In [1]: import numpy as np

In [2]: from numpy import linalg as LA

In [3]: np.set_printoptions(precision=2, suppress=True, linewidth=100, floatmode="fixed")

In [4]: def rd(a):
   ...:     return np.round(a, 2) + 0
   ...: 

In [5]: J = np.load("sample9.npy")

In [6]: J
Out[6]: 
array([[ 2,  3,  8, -9],
       [ 3, -9,  3,  3],
       [-8, -3,  4, -5]])

In [7]: Y = np.array([[-2, 2], [-1, 1], [-1, 0], [2, -1]])

In [8]: np.vstack([J, Y.T]).shape
Out[8]: (5, 4)

In [9]: print(J @ Y)
[[-33  16]
 [  6  -6]
 [  5 -14]]

In [10]: print(LA.matrix_rank(J @ Y))
2

In [11]: np.einsum("ij->j", J)
Out[11]: array([ -3,  -9,  15, -11])

In [12]: LA.matrix_rank(np.vstack([J, Y.T]))
Out[12]: np.int64(4)

In [13]: J.reshape(2, -1)
Out[13]: 
array([[ 2,  3,  8, -9,  3, -9],
       [ 3,  3, -8, -3,  4, -5]])

In [14]: T = J.reshape(3, 2, -1)

In [15]: T.sum(axis=1)
Out[15]: 
array([[10, -6],
       [ 6, -6],
       [-4, -8]])

In [16]: T.shape
Out[16]: (3, 2, 2)

In [17]: np.einsum("ihd,ihd->ih", T, T)
Out[17]: 
array([[ 13, 145],
       [ 90,  18],
       [ 73,  41]])

In [18]: np.swapaxes(T, 1, 2)[2]
Out[18]: 
array([[-8,  4],
       [-3, -5]])

In [19]: rd(J.mean(axis=0))
Out[19]: array([-1.00, -3.00,  5.00, -3.67])

In [20]: print(J.shape)
(3, 4)

In [21]: np.diff(J, axis=0)
Out[21]: 
array([[  1, -12,  -5,  12],
       [-11,   6,   1,  -8]])

In [22]: rd(LA.norm(J))
Out[22]: np.float64(19.49)

In [23]: print(LA.matrix_rank(J))
3

In [24]: Y = J[0, 0] * J[1:] - np.outer(J[1:, 0], J[0])

In [25]: Y
Out[25]: 
array([[  0, -27, -18,  33],
       [  0,  18,  72, -82]])

In [26]: print(np.flatnonzero(~Y.round(6).any(axis=1)))
[]

In [27]: J[:, 0] / J[0, 0]
Out[27]: array([ 1.00,  1.50, -4.00])

In [28]: rng = np.random.default_rng(112)

In [29]: Y = J + rng.integers(-2, 3, (3, 1)) @ rng.integers(-2, 3, (1, 4))

In [30]: Y
Out[30]: 
array([[ -2,   1,   6, -11],
       [ -1, -11,   1,   1],
       [ -6,  -2,   5,  -4]])

In [31]: np.abs(Y - J).sum(axis=1)
Out[31]: array([10, 10,  5])

In [32]: rd(LA.svd(Y - J, compute_uv=False))
Out[32]: array([7.94, 0.00, 0.00])

In [33]: Y - J
Out[33]: 
array([[-4, -2, -2, -2],
       [-4, -2, -2, -2],
       [ 2,  1,  1,  1]])

In [34]: A = np.array([[7, 3, -7, 4, 8], [2, 4, -2, 0, 2], [1, 5, -1, 1, 0]])

In [35]: w1 = np.array([[3, 0, 2], [3, 0, 0], [3, 3, 2], [3, 1, 0], [1, 3, 3]])

In [36]: b = np.array([4, 1, 0])

In [37]: hid = np.maximum(A @ w1 + b, 0)

In [38]: hid
Out[38]: 
array([[33,  8, 24],
       [18,  1,  6],
       [22,  0,  0]])

In [39]: LA.matrix_rank(hid)
Out[39]: np.int64(3)

In [40]: cent = np.array([[2, 1], [3, 7], [9, 6]])

In [41]: hid @ cent
Out[41]: 
array([[306, 233],
       [ 93,  61],
       [ 44,  22]])

In [42]: f, g = A[0], A[1]

In [43]: print(f @ f)
187

In [44]: p = (f @ g) / (f @ f) * f

In [45]: np.outer(f, g)
Out[45]: 
array([[ 14,  28, -14,   0,  14],
       [  6,  12,  -6,   0,   6],
       [-14, -28,  14,   0, -14],
       [  8,  16,  -8,   0,   8],
       [ 16,  32, -16,   0,  16]])

In [46]: rd(LA.norm(f + g) ** 2 + LA.norm(f - g) ** 2)
Out[46]: np.float64(430.0)

In [47]: rd(g - p)
Out[47]: array([-0.10,  3.10,  0.10, -1.20, -0.40])

In [48]: Y = A / np.sqrt((A ** 2).mean(axis=1, keepdims=True))

In [49]: LA.matrix_rank(Y) == LA.matrix_rank(A)
Out[49]: np.True_

In [50]: rd(Y[0])
Out[50]: array([ 1.14,  0.49, -1.14,  0.65,  1.31])

In [51]: X = np.array([[5, 2, 0, 0], [5, 3, 0, 0], [0, 0, 5, 2], [0, 0, 5, 3]])

In [52]: # 2 groups of indices that never mix

In [53]: lab = rng.permutation(4)

In [54]: lab
Out[54]: array([2, 3, 0, 1])

In [55]: Y = X[lab][:, lab]

In [56]: rd(np.sort(np.abs(LA.eigvals(Y))))
Out[56]: array([0.68, 0.68, 7.32, 7.32])

In [57]: print(rd(LA.det(Y)), rd(LA.det(X[lab])))
25.0 25.0

In [58]: cov = X.T @ X

In [59]: print(rd(LA.svd(X, compute_uv=False) ** 2))
[62.60 62.60  0.40  0.40]

In [60]: cov
Out[60]: 
array([[50, 25,  0,  0],
       [25, 13,  0,  0],
       [ 0,  0, 50, 25],
       [ 0,  0, 25, 13]])

In [61]: rd(LA.eigvalsh(cov)[::-1])
Out[61]: array([62.60, 62.60,  0.40,  0.40])

In [62]: (X @ X.T).shape
Out[62]: (4, 4)

In [63]: w, vecs = LA.eig(X)

In [64]: rd(np.sort(LA.eigvals(X.T)))
Out[64]: array([0.68, 0.68, 7.32, 7.32])

In [65]: rd(X @ vecs[:, 0] - w[0] * vecs[:, 0])
Out[65]: array([0.00, 0.00, 0.00, 0.00])

In [66]: rd(w)
Out[66]: array([7.32, 0.68, 7.32, 0.68])

In [67]: rd(np.sort(LA.eigvals(X @ X)))
Out[67]: array([ 0.47,  0.47, 53.53, 53.53])

In [68]: left, sig, VT = LA.svd(X)

In [69]: rd(sig)
Out[69]: array([7.91, 7.91, 0.63, 0.63])

In [70]: print(np.argmax(sig[:-1] / (sig[1:] + 1e-6)) + 1)
2

In [71]: Y = left[:, :2] @ np.diag(sig[:2]) @ VT[:2]

In [72]: rd(np.abs(X - Y).max())
Out[72]: np.float64(0.41)

In [73]: rd(Y)
Out[73]: 
array([[4.79, 2.41, 0.00, 0.00],
       [5.19, 2.62, 0.00, 0.00],
       [0.00, 0.00, 4.79, 2.41],
       [0.00, 0.00, 5.19, 2.62]])

In [74]: print(LA.matrix_rank(X, rtol=0.05))
4

In [75]: mat = np.triu(rng.random((5, 5)) < 0.5, 1).astype(int)

In [76]: mat = mat + mat.T

In [77]: mat
Out[77]: 
array([[0, 0, 1, 1, 0],
       [0, 0, 0, 0, 0],
       [1, 0, 0, 0, 0],
       [1, 0, 0, 0, 1],
       [0, 0, 0, 1, 0]])

In [78]: # null space of dimension 1

In [79]: w, vecs = LA.eigh(mat)

In [80]: x0 = np.array([3, 2, 2, 2, 0])

In [81]: np.abs(mat).sum(axis=1).max(), rd(np.abs(w).max())
Out[81]: (np.int64(2), np.float64(1.62))

In [82]: rd(vecs * np.maximum(w, 0) @ vecs.T)
Out[82]: 
array([[0.67, 0.00, 0.50, 0.50, 0.22],
       [0.00, 0.00, 0.00, 0.00, 0.00],
       [0.50, 0.00, 0.45, 0.22, 0.00],
       [0.50, 0.00, 0.22, 0.67, 0.50],
       [0.22, 0.00, 0.00, 0.50, 0.45]])

In [83]: Y = A + rng.integers(-2, 3, (3, 2)) @ rng.integers(-2, 3, (2, 5))

In [84]: Y
Out[84]: 
array([[  8,   5, -13,   0,   9],
       [  0,   0,   2,   2,   2],
       [  4,  11,  -3,   1,  -1]])

In [85]: LA.matrix_rank(Y - A, tol=1e-8)
Out[85]: np.int64(2)

In [86]: np.abs(Y - A).sum(axis=1)
Out[86]: array([14, 12, 12])

In [87]: left, sig, VT = LA.svd(mat)

In [88]: vecs = VT[:(sig > 1e-8).sum()]

In [89]: x0 = mat[3] + -2 * mat[1] + rng.integers(2) * np.eye(5)[3]

In [90]: print(x0)
[1.00 0.00 0.00 1.00 1.00]

In [91]: rd(np.diag(vecs.T @ vecs))
Out[91]: array([1.00, 0.00, 1.00, 1.00, 1.00])

In [92]: print(rd(vecs.T @ vecs))
[[1.00 0.00 0.00 0.00 0.00]
 [0.00 0.00 0.00 0.00 0.00]
 [0.00 0.00 1.00 0.00 0.00]
 [0.00 0.00 0.00 1.00 0.00]
 [0.00 0.00 0.00 0.00 1.00]]

In [93]: rd(LA.norm(x0 - vecs.T @ vecs @ x0))
Out[93]: np.float64(0.0)

In [94]: np.allclose(vecs.T @ vecs @ x0, x0)
Out[94]: True

In [95]: print(rd(LA.det(mat)))
0.0

In [96]: (LA.matrix_power((mat != 0) + (mat.T != 0) + np.eye(5), 5) > 0).astype(int)
Out[96]: 
array([[1, 0, 1, 1, 1],
       [0, 1, 0, 0, 0],
       [1, 0, 1, 1, 1],
       [1, 0, 1, 1, 1],
       [1, 0, 1, 1, 1]])

In [97]: np.flatnonzero(LA.matrix_power((mat != 0) + (mat.T != 0) + np.eye(5), 5)[2])
Out[97]: array([0, 2, 3, 4])

In [98]: M = np.loadtxt("m.csv", delimiter=",")

In [99]: M
Out[99]: 
array([[ 0.00,  2.00, -2.00],
       [-2.00, -2.00,  1.00],
       [-1.00,  1.00, -2.00],
       [ 1.00, -2.00,  1.00],
       [ 6.00,  8.00, -5.00]])

In [100]: Q, r_ = LA.qr(M)

In [101]: np.trace(Q @ Q.T)
Out[101]: np.float64(3.0)

In [102]: rd(Q @ r_)
Out[102]: 
array([[ 0.00,  2.00, -2.00],
       [-2.00, -2.00,  1.00],
       [-1.00,  1.00, -2.00],
       [ 1.00, -2.00,  1.00],
       [ 6.00,  8.00, -5.00]])

In [103]: np.allclose(r_.T @ r_, M.T @ M)
Out[103]: True

In [104]: Y = np.c_[M[:, :1] @ np.array([[2]]), np.array([6, 2, 4, 1, 6])]

In [105]: Y
Out[105]: 
array([[ 0.00,  6.00],
       [-4.00,  2.00],
       [-2.00,  4.00],
       [ 2.00,  1.00],
       [12.00,  6.00]])

In [106]: LA.matrix_rank(np.c_[M, Y])
Out[106]: np.int64(4)

In [107]: rd(LA.norm(LA.qr(M)[0].T @ Y, axis=0) ** 2 / ((Y ** 2).sum(axis=0) + 1e-12))
Out[107]: array([1.00, 0.85])

In [108]: rd(LA.lstsq(M, Y[:, 0])[0])
Out[108]: array([2.00, 0.00, 0.00])

In [109]: LA.matrix_rank(Y)
Out[109]: np.int64(2)

In [110]: x0 = np.array([2, 2, 0])

In [111]: target = M @ x0

In [112]: rd(LA.solve(M.T @ M, M.T @ target))
Out[112]: array([2.00, 2.00, 0.00])

In [113]: target
Out[113]: array([ 4.00, -8.00,  0.00, -2.00, 28.00])

In [114]: rd(LA.pinv(M) @ M)
Out[114]: 
array([[1.00, 0.00, 0.00],
       [0.00, 1.00, 0.00],
       [0.00, 0.00, 1.00]])

In [115]: target = target + 0.1 * rng.normal(size=5)

In [116]: rd(target)
Out[116]: array([ 4.00, -7.81, -0.08, -1.90, 27.80])

In [117]: b, *_ = LA.lstsq(M, target)

In [118]: print(rd(M.T @ (target - M @ b)))
[0.00 0.00 0.00]

In [119]: [round(float(LA.norm(LA.solve(M.T @ M + lam * np.eye(3), M.T @ target))), 2) for lam in (0, 1, 10, 100)]
Out[119]: [2.8, 2.67, 2.35, 1.43]

In [120]: f = np.array([-1, -1, 1])

In [121]: print(np.correlate(M[4], M[0], "full"))
[-12.00  -4.00  26.00 -10.00   0.00]

In [122]: np.array([np.convolve(row, f, "same") for row in M])
Out[122]: 
array([[ -2.00,   0.00,   4.00],
       [  4.00,  -1.00,  -3.00],
       [  0.00,   0.00,   3.00],
       [  1.00,   2.00,  -3.00],
       [-14.00,   3.00,  13.00]])

In [123]: np.polyval(f, M[4])
Out[123]: array([-41.00, -71.00, -19.00])

In [124]: proj = M @ LA.solve(M.T @ M, M.T)

In [125]: rd(np.trace(proj))
Out[125]: np.float64(3.0)

In [126]: rd(LA.eigvalsh(proj))
Out[126]: array([0.00, 0.00, 1.00, 1.00, 1.00])

In [127]: print(LA.matrix_rank(np.eye(5) - proj))
2

In [128]: print(rd(proj @ M[:, 2]))
[-2.00  1.00 -2.00  1.00 -5.00]

In [129]: print(rd((np.eye(5) - proj) @ M))
[[0.00 0.00 0.00]
 [0.00 0.00 0.00]
 [0.00 0.00 0.00]
 [0.00 0.00 0.00]
 [0.00 0.00 0.00]]

In [130]: rd(np.diag(proj))
Out[130]: array([0.28, 0.11, 0.74, 0.97, 0.91])

In [131]: K = np.load("mat.npy")

In [132]: K
Out[132]: 
array([[0, 0, 0, 0],
       [0, 0, 0, 1],
       [0, 0, 0, 0],
       [0, 1, 0, 0]])

In [133]: # row 2 repeats row 0

In [134]: left, sig, VT = LA.svd(K)

In [135]: sig
Out[135]: array([1.00, 1.00, 0.00, 0.00])

In [136]: Y = left[:, :2] @ np.diag(sig[:2]) @ VT[:2]

In [137]: LA.matrix_rank(K, rtol=0.05)
Out[137]: np.int64(2)

In [138]: cov = K.T @ K

In [139]: LA.matrix_rank(cov)
Out[139]: np.int64(2)

In [140]: rd(LA.svd(K, compute_uv=False) ** 2)
Out[140]: array([1.00, 1.00, 0.00, 0.00])

In [141]: np.allclose(cov, cov.T)
Out[141]: True

In [142]: np.diag(cov)
Out[142]: array([0, 1, 0, 1])

In [143]: print(np.trace(cov), (K ** 2).sum())
2 2

In [144]: (K @ K.T).shape
Out[144]: (4, 4)

In [145]: print(np.unique(K.round(6), axis=0).shape)
(3, 4)

In [146]: rd(np.trace(LA.pinv(K) @ K))
Out[146]: np.float64(2.0)

In [147]: left, sig, VT = LA.svd(K)

In [148]: vecs = VT[:(sig > 1e-8).sum()]

In [149]: x0 = K[1] + 4 * K[0] + rng.integers(2) * np.eye(4)[2]

In [150]: x0
Out[150]: array([0.00, 0.00, 0.00, 1.00])

In [151]: print(np.diag(vecs.T @ vecs))
[0.00 1.00 0.00 1.00]

In [152]: print(LA.matrix_rank(np.vstack([K, x0])))
2

In [153]: vecs.T @ vecs
Out[153]: 
array([[0.00, 0.00, 0.00, 0.00],
       [0.00, 1.00, 0.00, 0.00],
       [0.00, 0.00, 0.00, 0.00],
       [0.00, 0.00, 0.00, 1.00]])

In [154]: rd(np.sort(LA.eigvals(K).real))
Out[154]: array([-1.00,  0.00,  0.00,  1.00])

In [155]: np.flatnonzero(LA.matrix_power((K != 0) + (K.T != 0) + np.eye(4), 4)[3])
Out[155]: array([1, 3])

In [156]: K @ K
Out[156]: 
array([[0, 0, 0, 0],
       [0, 1, 0, 0],
       [0, 0, 0, 0],
       [0, 0, 0, 1]])

In [157]: (LA.matrix_power((K != 0) + (K.T != 0) + np.eye(4), 4) > 0).astype(int)
Out[157]: 
array([[1, 0, 0, 0],
       [0, 1, 0, 1],
       [0, 0, 1, 0],
       [0, 1, 0, 1]])

In [158]: rd(LA.det(K))
Out[158]: np.float64(0.0)

In [159]: data = np.load("dump.npy")

In [160]: print(rd(data))
[[ 1.00  0.00  0.00  0.00  0.00]
 [ 0.00  1.00  0.00  0.00  0.00]
 [ 0.00  0.00 -0.50  0.00 -0.87]
 [ 0.00  0.00  0.00  1.00  0.00]
 [ 0.00  0.00  0.87  0.00 -0.50]]

In [161]: # orthonormal columns

In [162]: lab = rng.permutation(5)

In [163]: print(lab)
[2 1 4 0 3]

In [164]: Y = data[lab][:, lab]

In [165]: rd(LA.det(Y)), rd(LA.det(data[lab]))
Out[165]: (np.float64(1.0), np.float64(-1.0))

In [166]: print(np.allclose(Y, data))
False

In [167]: rd(np.sort(np.abs(LA.eigvals(Y))))
Out[167]: array([1.00, 1.00, 1.00, 1.00, 1.00])
